$ ipython --no-banner

In [1]: import numpy as np

In [2]: import numpy.linalg as la

In [3]: np.set_printoptions(precision=2, suppress=True, linewidth=100)

In [4]: K = np.load("case13.npy")

In [5]: K
Out[5]: 
array([[ 0.71, -0.17,  0.4 , -0.22,  0.8 ],
       [-0.38, -0.43, -0.28,  0.17, -0.52],
       [-6.91, -0.33, -5.34,  0.29, -4.94],
       [-6.  , -0.31, -4.36,  0.01, -4.36],
       [-4.3 , -0.32, -2.59,  0.17, -3.3 ],
       [ 8.64,  0.06,  6.44, -0.34,  6.71],
       [-0.35,  0.15, -0.19,  0.23, -0.47],
       [ 5.51, -0.15,  4.31,  0.23,  4.34],
       [ 3.24,  0.41,  2.73, -0.06,  2.57],
       [-2.05, -0.13, -1.31, -0.27, -1.17],
       [ 1.93, -0.2 ,  1.5 ,  0.21,  1.51],
       [-0.2 ,  0.09, -0.46, -0.04, -0.12],
       [-3.08, -0.5 , -2.37,  0.36, -2.95],
       [ 1.46,  0.14,  1.53, -0.11,  1.57],
       [-0.68,  0.42, -0.59, -0.01, -1.1 ],
       [-4.01, -0.26, -1.94,  0.39, -2.81],
       [-6.4 ,  0.04, -4.88, -0.07, -4.69]])

In [6]: cen = (K - K.mean(axis=0)) / K.std(axis=0)

In [7]: np.argwhere(np.abs(cen) > 2)
Out[7]: 
array([[5, 0],
       [5, 2],
       [5, 4]])

In [8]: b = la.lstsq(np.delete(cen, 3, axis=1), cen[:, 3])[0]

In [9]: round(float(1 - np.var(cen[:, 3] - np.delete(cen, 3, axis=1) @ b)), 2)
Out[9]: 0.53

In [10]: np.abs(b).argmax()
Out[10]: np.int64(3)

In [11]: q, R = la.qr(K)

In [12]: np.abs(np.diag(R))
Out[12]: array([17.19,  1.03,  1.41,  0.73,  0.97])

In [13]: np.round(q.T @ q, 2) + 0
Out[13]: 
array([[1., 0., 0., 0., 0.],
       [0., 1., 0., 0., 0.],
       [0., 0., 1., 0., 0.],
       [0., 0., 0., 1., 0.],
       [0., 0., 0., 0., 1.]])

In [14]: np.allclose(R.T @ R, K.T @ K)
Out[14]: True

In [15]: q @ R
Out[15]: 
array([[ 0.71, -0.17,  0.4 , -0.22,  0.8 ],
       [-0.38, -0.43, -0.28,  0.17, -0.52],
       [-6.91, -0.33, -5.34,  0.29, -4.94],
       [-6.  , -0.31, -4.36,  0.01, -4.36],
       [-4.3 , -0.32, -2.59,  0.17, -3.3 ],
       [ 8.64,  0.06,  6.44, -0.34,  6.71],
       [-0.35,  0.15, -0.19,  0.23, -0.47],
       [ 5.51, -0.15,  4.31,  0.23,  4.34],
       [ 3.24,  0.41,  2.73, -0.06,  2.57],
       [-2.05, -0.13, -1.31, -0.27, -1.17],
       [ 1.93, -0.2 ,  1.5 ,  0.21,  1.51],
       [-0.2 ,  0.09, -0.46, -0.04, -0.12],
       [-3.08, -0.5 , -2.37,  0.36, -2.95],
       [ 1.46,  0.14,  1.53, -0.11,  1.57],
       [-0.68,  0.42, -0.59, -0.01, -1.1 ],
       [-4.01, -0.26, -1.94,  0.39, -2.81],
       [-6.4 ,  0.04, -4.88, -0.07, -4.69]])

In [16]: np.trace(q @ q.T)
Out[16]: np.float64(5.0)

In [17]: np.round(abs(R[0, 0]), 2), round(float(la.norm(K[:, 0])), 2)
Out[17]: (np.float64(17.19), 17.19)

In [18]: R
Out[18]: 
array([[-17.19,  -0.5 , -12.65,   0.37, -13.05],
       [  0.  ,   1.03,  -0.23,  -0.35,  -0.08],
       [  0.  ,   0.  ,   1.41,   0.21,   0.39],
       [  0.  ,   0.  ,   0.  ,   0.73,  -0.65],
       [  0.  ,   0.  ,   0.  ,   0.  ,   0.97]])

In [19]: proj = np.triu(np.array([[1, 1, 0, 0, 2],
    ...:     [3, 2, 2, 3, 2],
    ...:     [3, 0, 1, 3, 3],
    ...:     [0, 0, 0, 2, 2],
    ...:     [1, 3, 2, 3, 0]]), 1) + np.eye(5)

In [20]: A2 = proj @ R @ la.inv(proj)

In [21]: proj @ R - R @ proj
Out[21]: 
array([[ 0.  , 18.23,  0.77, 39.11, 74.47],
       [ 0.  ,  0.  ,  0.75,  0.19,  0.11],
       [ 0.  ,  0.  ,  0.  , -2.03, -3.65],
       [ 0.  ,  0.  ,  0.  ,  0.  ,  0.49],
       [ 0.  ,  0.  ,  0.  ,  0.  ,  0.  ]])

In [22]: round(float(np.trace(A2)), 2), round(float(np.trace(R)), 2)
Out[22]: (-13.05, -13.05)

In [23]: A2
Out[23]: 
array([[-17.19,  17.72, -48.33,  91.83, -50.93],
       [  0.  ,   1.03,   0.52,  -2.4 ,   1.89],
       [  0.  ,   0.  ,   1.41,  -1.83,   0.8 ],
       [  0.  ,   0.  ,   0.  ,   0.73,  -0.16],
       [  0.  ,   0.  ,   0.  ,   0.  ,   0.97]])

In [24]: np.poly(A2)
Out[24]: array([  1.  ,  13.05, -64.86, 104.23, -71.1 ,  17.67])

In [25]: idx = K[:, 2] > np.median(K[:, 2])

In [26]: r0 = K[idx].mean(axis=0) - K[~idx].mean(axis=0)

In [27]: ((K - K.mean(axis=0)) @ r0 > 0).astype(int)
Out[27]: array([1, 1, 0, 0, 0, 1, 1, 1, 1, 0, 1, 1, 0, 1, 0, 0, 0])

In [28]: round(float((((K - K.mean(axis=0)) @ r0 > 0) == idx).mean()), 2)
Out[28]: 0.94

In [29]: idx.astype(int)
Out[29]: array([1, 1, 0, 0, 0, 1, 1, 1, 1, 0, 1, 0, 0, 1, 0, 0, 0])

In [30]: W = np.array([[5, -7, 6, 1],
    ...:     [-4, 5, -9, 4],
    ...:     [-7, 8, -4, 8],
    ...:     [-1, 3, -8, -7],
    ...:     [4, -5, 2, -4]])

In [31]: b = np.array([-1, 9, 2, 2])

In [32]: hid = np.maximum(K @ W + b, 0)

In [33]: (hid > 0).mean(axis=0)
Out[33]: array([0.41, 0.76, 0.47, 0.47])

In [34]: (hid > 0).astype(int)
Out[34]: 
array([[1, 1, 1, 1],
       [0, 1, 1, 0],
       [0, 1, 0, 0],
       [0, 1, 0, 0],
       [0, 1, 0, 0],
       [1, 0, 1, 1],
       [0, 1, 0, 1],
       [1, 0, 1, 1],
       [1, 0, 1, 1],
       [0, 1, 0, 0],
       [1, 0, 1, 1],
       [1, 1, 1, 0],
       [0, 1, 0, 0],
       [1, 1, 1, 1],
       [0, 1, 0, 1],
       [0, 1, 0, 0],
       [0, 1, 0, 0]])

In [35]: C = np.array([[1, 3], [1, 2], [1, 1], [3, 3]])

In [36]: W @ C
Out[36]: 
array([[  7,  10],
       [  4,   1],
       [ 21,  15],
       [-27, -26],
       [-11,  -8]])

In [37]: J = np.load("run14.npy")

In [38]: J
Out[38]: 
array([[2, 1, 2, 1, 1, 2],
       [0, 0, 0, 1, 0, 1],
       [0, 0, 0, 0, 0, 1],
       [0, 0, 0, 1, 1, 0],
       [0, 0, 0, 0, 2, 0],
       [0, 0, 0, 0, 0, 2]])

In [39]: W = np.array([[2, 7, 0, 2],
    ...:     [7, 0, 0, 8],
    ...:     [2, 6, 2, 5],
    ...:     [8, 4, 5, 6],
    ...:     [0, 2, 7, 2],
    ...:     [6, 5, 7, 5]])

In [40]: b = np.array([2, -1, 1, -3])

In [41]: hid = np.maximum(J @ W + b, 0)

In [42]: (hid > 0).astype(int)
Out[42]: 
array([[1, 1, 1, 1],
       [1, 1, 1, 1],
       [1, 1, 1, 1],
       [1, 1, 1, 1],
       [1, 1, 1, 1],
       [1, 1, 1, 1]])

In [43]: (hid > 0).mean(axis=0)
Out[43]: array([1., 1., 1., 1.])

In [44]: C = np.array([[2, 0], [1, 2], [2, 1], [1, 1]])

In [45]: (hid @ C).round(6).argmax(axis=1)
Out[45]: array([0, 0, 0, 0, 0, 0])

In [46]: hid @ C
Out[46]: 
array([[214, 150],
       [ 74,  37],
       [ 38,  18],
       [ 56,  28],
       [ 38,  22],
       [ 74,  40]])

In [47]: W0 = np.array([[-1.0, 0.0, 1.0], [0.0, 0.0, 1.0], [0.0, -1.0, 1.0]])

In [48]: round(la.norm(W0, 1), 2), np.round(la.norm(W0, np.inf), 2)
Out[48]: (np.float64(3.0), np.float64(2.0))

In [49]: round(la.norm(W0[0] - W0[1]), 2)
Out[49]: np.float64(1.0)

In [50]: round(la.norm(W0) ** 2 / la.norm(W0, 2) ** 2, 2)
Out[50]: np.float64(1.34)

In [51]: la.norm(W0, axis=1)
Out[51]: array([1.41, 1.  , 1.41])

In [52]: round(float(la.norm(W0, "nuc")), 2)
Out[52]: 3.45
